$ ipython --no-banner

In [1]: import numpy as np

In [2]: import numpy.linalg as la

In [3]: np.set_printoptions(suppress=True, linewidth=160)

In [4]: J = np.loadtxt("data.csv", delimiter=",")

In [5]: print(J)
[[ 1.  0.  0.  0.  0.  0.  0.  0.  0.  0.  0.  0.  0.  0.  0.]
 [ 0. -2.  0.  0.  0.  0.  0.  0.  0.  0.  0.  0.  0.  0.  0.]
 [ 0.  0. -3.  0.  0.  0.  0.  0.  0.  0.  0.  0.  0.  0.  0.]
 [ 0.  0.  0.  2.  0.  0.  0.  0.  0.  0.  0.  0.  0.  0.  0.]
 [ 0.  0.  0.  0. -3.  0.  0.  0.  0.  0.  0.  0.  0.  0.  0.]
 [ 0.  0.  0.  0.  0. -3.  0.  0.  0.  0.  0.  0.  0.  0.  0.]
 [ 0.  0.  0.  0.  0.  0. -2.  0.  0.  0.  0.  0.  0.  0.  0.]
 [ 0.  0.  0.  0.  0.  0.  0.  2.  0.  0.  0.  0.  0.  0.  0.]
 [ 0.  0.  0.  0.  0.  0.  0.  0. -1.  0.  0.  0.  0.  0.  0.]
 [ 0.  0.  0.  0.  0.  0.  0.  0.  0. -1.  0.  0.  0.  0.  0.]
 [ 0.  0.  0.  0.  0.  0.  0.  0.  0.  0.  0.  0.  0.  0.  0.]
 [ 0.  0.  0.  0.  0.  0.  0.  0.  0.  0.  0.  2.  0.  0.  0.]
 [ 0.  0.  0.  0.  0.  0.  0.  0.  0.  0.  0.  0. -1.  0.  0.]
 [ 0.  0.  0.  0.  0.  0.  0.  0.  0.  0.  0.  0.  0.  0.  0.]
 [ 0.  0.  0.  0.  0.  0.  0.  0.  0.  0.  0.  0.  0.  0. -1.]]

In [6]: # rank 13

In [7]: print(np.unique(J.round(6), axis=0).shape)
(14, 15)

In [8]: print(la.lstsq(J[:-1].T, J[-1])[2])
12

In [9]: print(np.allclose(J[:-1].T @ la.lstsq(J[:-1].T, J[-1])[0], J[-1]))
False

In [10]: print(np.abs(np.diag(la.qr(J)[1])) > 1e-9)
[ True  True  True  True  True  True  True  True  True  True False  True  True False  True]

In [11]: print(np.flatnonzero(la.matrix_power((J != 0) + (J.T != 0) + np.eye(15), 15)[13]))
[13]

In [12]: print(round(float(la.det(J)), 3))
0.0

In [13]: A = np.loadtxt("sample1.csv", delimiter=",")

In [14]: print(A)
[[ 2.352  2.329 -2.552 -0.154  0.011 -2.487  1.64  -0.049 -1.03  -0.625]
 [-1.551  0.373  2.187  1.647  1.406  0.715  1.435  0.831 -1.424  0.854]
 [-0.684 -0.089 -0.278  0.855 -1.606 -1.501  1.535  0.482 -2.263 -3.157]
 [ 0.993 -2.216 -2.151  1.955  2.096  0.935  1.067  3.31   0.59   3.35 ]
 [ 2.56  -4.337  0.172 -0.105  0.651  1.674 -1.632  2.433  0.783 -2.029]
 [-0.199  1.036  2.733  0.913 -1.481 -0.419  1.958 -0.39   1.056  0.827]
 [-0.577 -2.353 -0.032  0.83  -1.557 -3.465 -1.408  1.913 -0.039  2.463]
 [-3.429 -1.602  0.566 -1.8   -0.427 -0.26   0.104 -1.374 -1.203 -0.674]
 [ 1.765 -0.072  1.72  -3.059  2.437  1.032 -0.775  2.367 -4.096 -0.553]
 [ 0.617 -2.142 -0.148 -0.532 -2.071  1.404 -0.313 -4.169 -2.206  2.133]
 [ 0.914 -0.605  0.579 -2.024 -1.932  1.386  2.699  3.041  2.65   1.667]
 [-3.947  0.505 -2.926 -1.717  1.957 -1.089 -2.144 -1.159 -2.043  2.692]
 [ 3.223  0.105 -0.55  -1.224 -0.297 -1.31  -0.677  0.242  0.259  0.911]
 [ 1.187  3.547 -0.519  1.414 -1.312  1.042 -2.052  3.621 -1.804 -2.949]]

In [15]: O, r_ = la.qr(A)

In [16]: print(O.shape, r_.shape)
(14, 10) (10, 10)

In [17]: print(np.round(np.abs(np.diag(r_)), 3))
[7.732 7.5   6.011 5.642 5.628 5.128 5.43  7.33  6.03  6.407]

In [18]: print(np.round(O.T @ O, 3) + 0)
[[1. 0. 0. 0. 0. 0. 0. 0. 0. 0.]
 [0. 1. 0. 0. 0. 0. 0. 0. 0. 0.]
 [0. 0. 1. 0. 0. 0. 0. 0. 0. 0.]
 [0. 0. 0. 1. 0. 0. 0. 0. 0. 0.]
 [0. 0. 0. 0. 1. 0. 0. 0. 0. 0.]
 [0. 0. 0. 0. 0. 1. 0. 0. 0. 0.]
 [0. 0. 0. 0. 0. 0. 1. 0. 0. 0.]
 [0. 0. 0. 0. 0. 0. 0. 1. 0. 0.]
 [0. 0. 0. 0. 0. 0. 0. 0. 1. 0.]
 [0. 0. 0. 0. 0. 0. 0. 0. 0. 1.]]

In [19]: print(np.round(abs(r_[0, 0]), 3), round(float(la.norm(A[:, 0])), 3))
7.732 7.732

In [20]: print(np.round(O @ r_, 3))
[[ 2.352  2.329 -2.552 -0.154  0.011 -2.487  1.64  -0.049 -1.03  -0.625]
 [-1.551  0.373  2.187  1.647  1.406  0.715  1.435  0.831 -1.424  0.854]
 [-0.684 -0.089 -0.278  0.855 -1.606 -1.501  1.535  0.482 -2.263 -3.157]
 [ 0.993 -2.216 -2.151  1.955  2.096  0.935  1.067  3.31   0.59   3.35 ]
 [ 2.56  -4.337  0.172 -0.105  0.651  1.674 -1.632  2.433  0.783 -2.029]
 [-0.199  1.036  2.733  0.913 -1.481 -0.419  1.958 -0.39   1.056  0.827]
 [-0.577 -2.353 -0.032  0.83  -1.557 -3.465 -1.408  1.913 -0.039  2.463]
 [-3.429 -1.602  0.566 -1.8   -0.427 -0.26   0.104 -1.374 -1.203 -0.674]
 [ 1.765 -0.072  1.72  -3.059  2.437  1.032 -0.775  2.367 -4.096 -0.553]
 [ 0.617 -2.142 -0.148 -0.532 -2.071  1.404 -0.313 -4.169 -2.206  2.133]
 [ 0.914 -0.605  0.579 -2.024 -1.932  1.386  2.699  3.041  2.65   1.667]
 [-3.947  0.505 -2.926 -1.717  1.957 -1.089 -2.144 -1.159 -2.043  2.692]
 [ 3.223  0.105 -0.55  -1.224 -0.297 -1.31  -0.677  0.242  0.259  0.911]
 [ 1.187  3.547 -0.519  1.414 -1.312  1.042 -2.052  3.621 -1.804 -2.949]]

In [21]: m1 = np.loadtxt("mat.csv", delimiter=",")

In [22]: print(m1)
[[ 4.556  1.493  0.196 -0.486  0.902  0.261 -1.144 -0.825  0.727  0.651]
 [ 1.493  5.079  0.02   1.914  1.427 -0.79  -0.346  0.303  0.86   0.153]
 [ 0.196  0.02   6.527  1.06  -0.68   1.137  0.468 -0.805  0.728 -2.014]
 [-0.486  1.914  1.06   5.226 -0.361 -0.123  1.143  0.645 -0.243  0.869]
 [ 0.902  1.427 -0.68  -0.361  2.486 -0.092 -1.414 -0.764  0.495 -0.081]
 [ 0.261 -0.79   1.137 -0.123 -0.092  5.001  1.646 -0.787  0.862  0.879]
 [-1.144 -0.346  0.468  1.143 -1.414  1.646  5.247  0.181  0.792  1.636]
 [-0.825  0.303 -0.805  0.645 -0.764 -0.787  0.181  3.624 -0.732 -0.159]
 [ 0.727  0.86   0.728 -0.243  0.495  0.862  0.792 -0.732  2.64   0.993]
 [ 0.651  0.153 -2.014  0.869 -0.081  0.879  1.636 -0.159  0.993  4.614]]

In [23]: # symmetric

In [24]: evals, V = la.eigh(m1)

In [25]: print(np.round(la.eigvalsh(m1 @ m1), 3))
[ 1.001  1.001  3.998  8.994  8.998  9.003 49.002 63.996 64.006 81.004]

In [26]: print(np.round(la.eigvalsh(m1 + 4 * np.eye(10)), 3))
[ 5.     5.001  5.999  6.999  7.     7.    11.    12.    12.    13.   ]

In [27]: print(np.abs(V[:, -1]).round(6).argmax())
6
